% ipython --no-banner

In [1]: import numpy as np

In [2]: np.set_printoptions(precision=3, suppress=True, linewidth=200)

In [3]: W0 = np.load("block12.npy")

In [4]: W0
Out[4]: 
array([[ 0.017, -0.051, -0.119],
       [-0.051,  0.153,  0.356],
       [-0.119,  0.356,  0.831]])

In [5]: th = np.radians(135)

In [6]: R = np.eye(3)

In [7]: R[0, 0] = R[1, 1] = np.cos(th)

In [8]: R[0, 1], R[1, 0] = -np.sin(th), np.sin(th)

In [9]: R
Out[9]: 
array([[-0.707, -0.707,  0.   ],
       [ 0.707, -0.707,  0.   ],
       [ 0.   ,  0.   ,  1.   ]])

In [10]: B = W0 @ R.T

In [11]: np.round(np.linalg.det(R), 3), round(np.trace(R), 3)
Out[11]: (np.float64(1.0), np.float64(-0.414))

In [12]: B = W0 / np.sqrt((W0 ** 2).mean(axis=1, keepdims=True))

In [13]: np.linalg.matrix_rank(B) == np.linalg.matrix_rank(W0)
Out[13]: np.True_

In [14]: left, s, VT = np.linalg.svd(W0)

In [15]: vecs = VT[:(s > 1e-8).sum()]

In [16]: rng = np.random.default_rng(56)

In [17]: x = W0[2] + 5 * W0[1] + rng.integers(2) * np.eye(3)[1]

In [18]: x
Out[18]: array([-0.373,  1.119,  2.61 ])

In [19]: np.allclose(vecs.T @ vecs @ x, x)
Out[19]: True

In [20]: np.linalg.matrix_rank(np.vstack([W0, x]))
Out[20]: np.int64(1)

In [21]: np.diag(vecs.T @ vecs)
Out[21]: array([0.017, 0.153, 0.831])

In [22]: W0 @ np.linalg.pinv(W0) @ W0
Out[22]: 
array([[ 0.017, -0.051, -0.119],
       [-0.051,  0.153,  0.356],
       [-0.119,  0.356,  0.831]])

In [23]: np.allclose(W0[:-1].T @ np.linalg.lstsq(W0[:-1].T, W0[-1])[0], W0[-1])
Out[23]: True

In [24]: np.unique(W0.round(6), axis=0).shape
Out[24]: (3, 3)

In [25]: np.linalg.lstsq(W0[:-1].T, W0[-1])[2]
Out[25]: np.int32(1)

In [26]: np.argsort(-np.linalg.norm(W0, axis=0).round(6), kind="stable")[:3]
Out[26]: array([2, 1, 0])

In [27]: A = np.array([[0.0, -1.0, 0.0], [-1.0, 0.0, 0.0], [0.0, 0.0, 0.0]])

In [28]: np.abs(np.diag(np.linalg.qr(A)[1])) > 1e-9
Out[28]: array([ True,  True, False])

In [29]: np.unique(A.round(6), axis=0).shape
Out[29]: (3, 3)

In [30]: F = np.loadtxt("test19.csv", delimiter=",")

In [31]: F
Out[31]: 
array([[-11.223,   3.126,  -0.355],
       [ 20.152,  -4.176,   0.249],
       [-29.111,   5.558,  -2.701],
       [-30.25 ,   5.098,  -3.428],
       [-17.571,   3.358,  -0.895],
       [ 15.093,  -2.087,   2.955],
       [ 11.356,  -6.889,  -8.112],
       [ 14.717,  -2.771,   0.549],
       [ -8.693,  -0.979,  -6.173],
       [  6.538,  -3.933,  -5.642],
       [ -5.801,   0.673,  -1.81 ],
       [ -2.215,   2.338,   4.973],
       [ 14.572,  -4.999,  -3.662],
       [ 10.063,  -5.744,  -6.981],
       [  1.44 ,  -2.385,  -5.322],
       [  1.082,  -0.907,  -0.514],
       [ 17.886,  -6.357,  -4.866],
       [-19.026,   3.848,  -1.738],
       [ 14.8  ,  -6.07 ,  -5.705],
       [-18.335,   6.965,   5.198],
       [ 16.256,  -1.24 ,   5.444]])

In [32]: x = np.array([-3, -3, 2])

In [33]: target = F @ x

In [34]: np.linalg.lstsq(F, target)[0]
Out[34]: array([-3., -3.,  2.])

In [35]: np.round(np.linalg.pinv(F) @ F, 3) + 0
Out[35]: 
array([[1., 0., 0.],
       [0., 1., 0.],
       [0., 0., 1.]])

In [36]: target = target + 0.05 * rng.normal(size=21)

In [37]: target
Out[37]: array([ 23.597, -47.341,  65.301,  68.619,  40.923, -33.072, -29.521, -34.807,  16.676, -19.072,  11.73 ,   9.578, -36.096, -26.986,  -7.748,  -1.673, -44.397,  42.037, -37.65 ,  44.554, -34.128])

In [38]: b, *_ = np.linalg.lstsq(F, target)

In [39]: [round(float(np.linalg.norm(np.linalg.solve(F.T @ F + lam * np.eye(3), F.T @ target))), 2) for lam in (0, 1, 10, 100)]
Out[39]: [4.67, 3.39, 2.34, 2.23]

In [40]: np.round(np.linalg.norm(target - F @ b), 3)
Out[40]: np.float64(0.262)

In [41]: b
Out[41]: array([-2.997, -2.983,  1.993])

In [42]: data = np.load("data.npy")

In [43]: data
Out[43]: 
array([[-6, -6, -4],
       [-6, -6, -8],
       [ 3,  3, -3]])

In [44]: t3 = np.stack([data, -2 * data, data[::-1]])

In [45]: t3.shape
Out[45]: (3, 3, 3)

In [46]: (t3 @ data.T).shape
Out[46]: (3, 3, 3)

In [47]: np.linalg.matrix_rank(t3.reshape(3, -1))
Out[47]: np.int64(2)

In [48]: np.linalg.det(t3)
Out[48]: array([0., 0., 0.])

In [49]: t3.sum(axis=0)
Out[49]: 
array([[ 9,  9,  1],
       [ 0,  0,  0],
       [-9, -9, -1]])

In [50]: K = np.loadtxt("mat.csv", delimiter=",")

In [51]: K
Out[51]: 
array([[-4., -1.,  1.],
       [-1.,  2.,  0.],
       [ 1.,  0., -4.]])

In [52]: B = K / np.linalg.norm(K, axis=1, keepdims=True)

In [53]: cov = B @ B.T

In [54]: (cov - 2 * np.eye(3)).round(6).argmax(axis=1)
Out[54]: array([1, 0, 1])

In [55]: cov
Out[55]: 
array([[ 1.   ,  0.211, -0.457],
       [ 0.211,  1.   , -0.108],
       [-0.457, -0.108,  1.   ]])

In [56]: cov[2]
Out[56]: array([-0.457, -0.108,  1.   ])

In [57]: x = np.array([1, 0, 1])

In [58]: target = K @ x

In [59]: b, lr = np.zeros(3), 1 / np.linalg.norm(K, 2) ** 2

In [60]: for i in range(150):
    ...:     b -= lr * K.T @ (K @ b - target)
    ...:     if i % 50 == 0: print(i, round(np.linalg.norm(K @ b - target), 3))
    ...: 
0 2.742
50 0.0
100 0.0

In [61]: np.round(np.linalg.cond(K), 3)
Out[61]: np.float64(2.342)

In [62]: arr = np.load("a.npy")

In [63]: arr
Out[63]: 
array([[1.   , 0.   , 0.   ],
       [0.333, 0.333, 0.333],
       [0.   , 0.5  , 0.5  ]])

In [64]: r = np.linalg.matrix_rank(arr)

In [65]: r
Out[65]: np.int64(2)

In [66]: N = np.linalg.svd(arr)[2][r:].T

In [67]: [int(np.linalg.matrix_rank(np.delete(arr, i, axis=0))) for i in range(3)]
Out[67]: [2, 2, 2]

In [68]: [int(np.linalg.matrix_rank(arr[:i])) for i in range(1, len(arr) + 1)]
Out[68]: [1, 2, 2]

In [69]: th = np.radians(120)

In [70]: R = np.eye(3)

In [71]: R[2, 2] = R[0, 0] = np.cos(th)

In [72]: R[2, 0], R[0, 2] = -np.sin(th), np.sin(th)

In [73]: R
Out[73]: 
array([[-0.5  ,  0.   ,  0.866],
       [ 0.   ,  1.   ,  0.   ],
       [-0.866,  0.   , -0.5  ]])

In [74]: B = arr @ R.T

In [75]: np.allclose(np.linalg.norm(arr, axis=1), np.linalg.norm(B, axis=1))
Out[75]: True

In [76]: np.round(np.linalg.svd(arr, compute_uv=False), 3) + 0, np.round(np.linalg.svd(B, compute_uv=False), 3) + 0
Out[76]: (array([1.08 , 0.816, 0.   ]), array([1.08 , 0.816, 0.   ]))

In [77]: np.abs(B - arr).max(axis=0)
Out[77]: array([1.5  , 0.   , 0.866])

In [78]: np.allclose(arr @ arr.T, B @ B.T)
Out[78]: True

In [79]: B
Out[79]: 
array([[-0.5  ,  0.   , -0.866],
       [ 0.122,  0.333, -0.455],
       [ 0.433,  0.5  , -0.25 ]])

In [80]: def softmax(z):
    ...:     e = np.exp(z - z.max(axis=-1, keepdims=True))
    ...:     return e / e.sum(axis=-1, keepdims=True)
    ...: 

In [81]: softmax(B).sum(axis=1)
Out[81]: array([1., 1., 1.])

In [82]: softmax(B[0] + -2)
Out[82]: array([0.299, 0.493, 0.207])

In [83]: softmax(B[0])
Out[83]: array([0.299, 0.493, 0.207])

In [84]: S = B @ B.T / np.sqrt(3)

In [85]: softmax(S)
Out[85]: 
array([[0.446, 0.304, 0.25 ],
       [0.333, 0.333, 0.333],
       [0.282, 0.342, 0.376]])

In [86]: softmax(S)[0] @ B
Out[86]: array([-0.078,  0.226, -0.587])

In [87]: softmax(S).round(6).argmax(axis=1)
Out[87]: array([0, 0, 2])

In [88]: left, s, VT = np.linalg.svd(arr)

In [89]: vecs = VT[:(s > 1e-8).sum()]

In [90]: x = arr[2] + -2 * arr[0] + rng.integers(2) * np.eye(3)[1]

In [91]: x
Out[91]: array([-2. ,  1.5,  0.5])

In [92]: np.round(vecs.T @ vecs, 3) + 0
Out[92]: 
array([[1. , 0. , 0. ],
       [0. , 0.5, 0.5],
       [0. , 0.5, 0.5]])

In [93]: np.diag(vecs.T @ vecs)
Out[93]: array([1. , 0.5, 0.5])

In [94]: W2 = np.sign(np.array([[6, 3, 1, 7], [8, 3, 1, 8], [9, 5, 9, 3], [6, 7, 6, 4]]))

In [95]: B = (np.tril(W2, -1) + np.eye(4)) @ (np.triu(W2, 1) + np.eye(4))

In [96]: w = np.array([4, 5, -2, 1])

In [97]: m1 = np.rint(B * w @ np.linalg.inv(B)) + 0

In [98]: m1
Out[98]: 
array([[  3.,   8., -10.,   3.],
       [ -2.,  20., -20.,   6.],
       [ -2.,  22., -25.,   9.],
       [ -2.,  22., -26.,  10.]])

In [99]: P = np.triu(np.array([[6, 0, -5, 0], [-6, -6, -8, 0], [6, 0, 2, -5], [-9, -5, 4, 0]]), 1) + np.eye(4)

In [100]: B = P @ m1 @ np.linalg.inv(P)

In [101]: B
Out[101]: 
array([[   13.,  -102.,  -636., -3222.],
       [   14.,  -156.,  -998., -5056.],
       [    8.,   -88.,  -559., -2836.],
       [   -2.,    22.,   140.,   710.]])

In [102]: np.poly(B)
Out[102]: array([  1.,  -8.,   9.,  38., -40.])

In [103]: x = np.array([3, 0, 5, -5])

In [104]: (B @ x).argmax()
Out[104]: np.int64(1)

In [105]: np.linalg.norm(B @ x) <= np.linalg.norm(B, 2) * np.linalg.norm(x) + 1e-9
Out[105]: np.True_

In [106]: np.sign((B @ x).round(6))
Out[106]: array([ 1.,  1.,  1., -1.])

In [107]: x = np.array([1, -1, -4, -3])

In [108]: target = m1 @ x

In [109]: target
Out[109]: array([26., 40., 49., 50.])

In [110]: np.linalg.solve(m1, target + m1[:, 2])
Out[110]: array([ 1., -1., -3., -3.])

In [111]: np.linalg.solve(m1, 3 * target)
Out[111]: array([  3.,  -3., -12.,  -9.])

In [112]: np.linalg.solve(m1, target[:-1])
ValueError: solve1: Input operand 1 has a mismatch in its core dimension 0, with gufunc signature (m,m),(m)->(m) (size 3 is different from 4)


In [113]: np.round(np.linalg.solve(m1, m1[:, 1]), 3) + 0
Out[113]: array([0., 1., 0., 0.])

In [114]: u, g = data[1], data[0]

In [115]: u @ g
Out[115]: np.int64(104)

In [116]: u @ u
Out[116]: np.int64(136)

In [117]: pr = (u @ g) / (u @ u) * u

In [118]: pr
Out[118]: array([-4.588, -4.588, -6.118])

In [119]: np.outer(u, g)
Out[119]: 
array([[36, 36, 24],
       [36, 36, 24],
       [48, 48, 32]])

In [120]: g - pr
Out[120]: array([-1.412, -1.412,  2.118])

In [121]: round(float((g - pr) @ u), 3)
Out[121]: 0.0

In [122]: m1.reshape(-1, 2)
Out[122]: 
array([[  3.,   8.],
       [-10.,   3.],
       [ -2.,  20.],
       [-20.,   6.],
       [ -2.,  22.],
       [-25.,   9.],
       [ -2.,  22.],
       [-26.,  10.]])

In [123]: t3 = m1.reshape(4, 2, -1)

In [124]: t3.transpose(1, 0, 2)
Out[124]: 
array([[[  3.,   8.],
        [ -2.,  20.],
        [ -2.,  22.],
        [ -2.,  22.]],

       [[-10.,   3.],
        [-20.,   6.],
        [-25.,   9.],
        [-26.,  10.]]])

In [125]: t3[:, 0]
Out[125]: 
array([[ 3.,  8.],
       [-2., 20.],
       [-2., 22.],
       [-2., 22.]])

In [126]: np.swapaxes(t3, 1, 2)[0]
Out[126]: 
array([[  3., -10.],
       [  8.,   3.]])

In [127]: t3.shape
Out[127]: (4, 2, 2)

In [128]: B = np.array([[5, -1, -2], [-4, -4, 4], [-4, 3, -4]])

In [129]: X = B - B.T

In [130]: X
Out[130]: 
array([[ 0,  3,  2],
       [-3,  0,  1],
       [-2, -1,  0]])

In [131]: x = np.array([4, 5, 3])

In [132]: np.round(np.linalg.det(X), 3)
Out[132]: np.float64(0.0)

In [133]: Q = np.linalg.solve(np.eye(3) - X, np.eye(3) + X)

In [134]: np.round(Q @ Q.T, 3) + 0
Out[134]: 
array([[1., 0., 0.],
       [0., 1., 0.],
       [0., 0., 1.]])

In [135]: np.round(np.linalg.det(X), 3)
Out[135]: np.float64(0.0)

In [136]: assert X == X.T
ValueError: The truth value of an array with more than one element is ambiguous. Use a.any() or a.all()


In [137]: X.inv()
AttributeError: 'numpy.ndarray' object has no attribute 'inv'


In [138]: (X - X.T) / 2
Out[138]: 
array([[ 0.,  3.,  2.],
       [-3.,  0.,  1.],
       [-2., -1.,  0.]])

In [139]: np.round(np.abs(np.linalg.eigvals(X)).max(), 3)
Out[139]: np.float64(3.742)

In [140]: np.round(np.trace(np.linalg.pinv(arr) @ arr), 3)
Out[140]: np.float64(2.0)

In [141]: np.round(arr @ np.linalg.pinv(arr) @ arr, 3) + 0
Out[141]: 
array([[1.   , 0.   , 0.   ],
       [0.333, 0.333, 0.333],
       [0.   , 0.5  , 0.5  ]])

In [142]: np.unique(arr.round(6), axis=0).shape
Out[142]: (3, 3)
